% python3 -q
>>> import numpy as np
>>> np.set_printoptions(precision=2, suppress=True, linewidth=140)
>>> m1 = np.abs(np.array([[0, 3, 1, 7, 9],
...     [8, 2, 3, 2, 8],
...     [7, 6, 8, 8, 1],
...     [7, 9, 7, 8, 0],
...     [7, 3, 0, 7, 8]])) + np.eye(5)
>>> m1 = m1 / m1.sum(axis=1, keepdims=True)
>>> m1
array([[0.05, 0.14, 0.05, 0.33, 0.43],
       [0.33, 0.12, 0.12, 0.08, 0.33],
       [0.23, 0.19, 0.29, 0.26, 0.03],
       [0.22, 0.28, 0.22, 0.28, 0.  ],
       [0.27, 0.12, 0.  , 0.27, 0.35]])
>>> W1 = np.array([[-4, -1], [2, 4], [-3, 2], [4, -1], [1, 3]])
>>> c = np.array([7, 7])
>>> hid = np.maximum(m1 @ W1 + c, 0)
>>> (hid > 0).mean(axis=0)
array([1., 1.])
>>> np.linalg.matrix_rank(hid)
np.int64(2)
>>> basis = np.array([[2, 1], [0, 2]])
>>> print((hid @ basis).round(6).argmax(axis=1))
[1 1 1 1 1]
>>> W1 @ basis
array([[-8, -6],
       [ 4, 10],
       [-6,  1],
       [ 8,  2],
       [ 2,  7]])
>>> hid @ basis
array([[17.43, 25.86],
       [12.42, 22.88],
       [13.35, 22.61],
       [14.31, 23.28],
       [15.15, 23.5 ]])
>>> P = np.triu(np.array([[1, 1, 3, 2, 5],
...     [5, 2, 5, 5, 3],
...     [2, 1, 5, 0, 0],
...     [3, 3, 3, 5, 3],
...     [0, 1, 4, 2, 1]]), 1) + np.eye(5)
>>> M2 = P @ m1 @ np.linalg.inv(P)
>>> round(np.linalg.det(M2), 2)
np.float64(-0.0)
>>> np.linalg.matrix_rank(M2)
np.int64(5)
>>> np.round(np.poly(M2), 2) + 0
array([ 1.  , -1.09,  0.05,  0.04,  0.  ,  0.  ])
>>> m1.sum(axis=1)
array([1., 1., 1., 1., 1.])
>>> print(np.linalg.matrix_power(m1, 2))
[[0.25 0.18 0.11 0.25 0.22]
 [0.19 0.15 0.09 0.27 0.3 ]
 [0.21 0.19 0.18 0.25 0.18]
 [0.22 0.19 0.17 0.23 0.19]
 [0.2  0.17 0.09 0.27 0.27]]
>>> np.sort(np.abs(np.linalg.eigvals(m1)))[::-1]
array([1.  , 0.27, 0.21, 0.13, 0.13])
>>> pr = np.eye(5)[1]
>>> for _ in range(7):
...     pr = pr @ m1
...     print(pr.round(2))
... 
[0.33 0.12 0.12 0.08 0.33]
[0.19 0.15 0.09 0.27 0.3 ]
[0.22 0.17 0.11 0.26 0.24]
[0.21 0.17 0.12 0.25 0.24]
[0.21 0.17 0.12 0.25 0.24]
[0.21 0.17 0.12 0.25 0.24]
[0.21 0.17 0.12 0.25 0.24]
>>> F = np.tanh(np.array([[1.5, -0.4],
...     [0.5, -1.4],
...     [-1.3, 0.5],
...     [0.4, -0.1],
...     [0.7, -0.2],
...     [-2.2, 0.0],
...     [-0.6, 0.3],
...     [-0.8, -0.3],
...     [-0.5, -0.6],
...     [-1.0, -0.7],
...     [-1.8, -0.6],
...     [0.2, 0.0],
...     [2.4, -0.1],
...     [1.2, 0.1]]) @ np.array([[-0.8, -1.7, 0.7], [0.8, -0.6, -0.5]]))
>>> F
array([[-0.91, -0.98,  0.85],
       [-0.91, -0.01,  0.78],
       [ 0.89,  0.96, -0.82],
       [-0.38, -0.55,  0.32],
       [-0.62, -0.79,  0.53],
       [ 0.94,  1.  , -0.91],
       [ 0.62,  0.69, -0.52],
       [ 0.38,  0.91, -0.39],
       [-0.08,  0.84, -0.05],
       [ 0.24,  0.97, -0.34],
       [ 0.74,  1.  , -0.74],
       [-0.16, -0.33,  0.14],
       [-0.96, -1.  ,  0.94],
       [-0.71, -0.97,  0.66]])
>>> M2 = np.c_[F[:, :1] @ np.array([[-2]]), np.array([9, 9, 2, 6, 2, 9, 2, 3, 6, 6, 5, 8, 6, 6])]
>>> M2
array([[ 1.82,  9.  ],
       [ 1.82,  9.  ],
       [-1.79,  2.  ],
       [ 0.76,  6.  ],
       [ 1.23,  2.  ],
       [-1.89,  9.  ],
       [-1.23,  2.  ],
       [-0.76,  3.  ],
       [ 0.16,  6.  ],
       [-0.47,  6.  ],
       [-1.49,  5.  ],
       [ 0.32,  8.  ],
       [ 1.93,  6.  ],
       [ 1.41,  6.  ]])
>>> np.round(np.linalg.norm(M2 - F @ np.linalg.lstsq(F, M2)[0], axis=0), 2) + 0
array([ 0.  , 18.74])
>>> np.linalg.matrix_rank(np.c_[F, M2])
np.int64(4)
>>> np.round(np.linalg.lstsq(F, M2[:, 0])[0], 2) + 0
array([-2.,  0.,  0.])
>>> print(np.linalg.norm(np.linalg.qr(F)[0].T @ M2, axis=0) ** 2 / ((M2 ** 2).sum(axis=0) + 1e-12))
[1.   0.34]
>>> np.abs(M2).max()
np.float64(9.0)
>>> np.round(np.linalg.norm(M2), 2)
np.float64(23.64)
>>> np.count_nonzero(M2)
np.int64(28)
>>> print(M2.mean(axis=0))
[0.13 5.64]
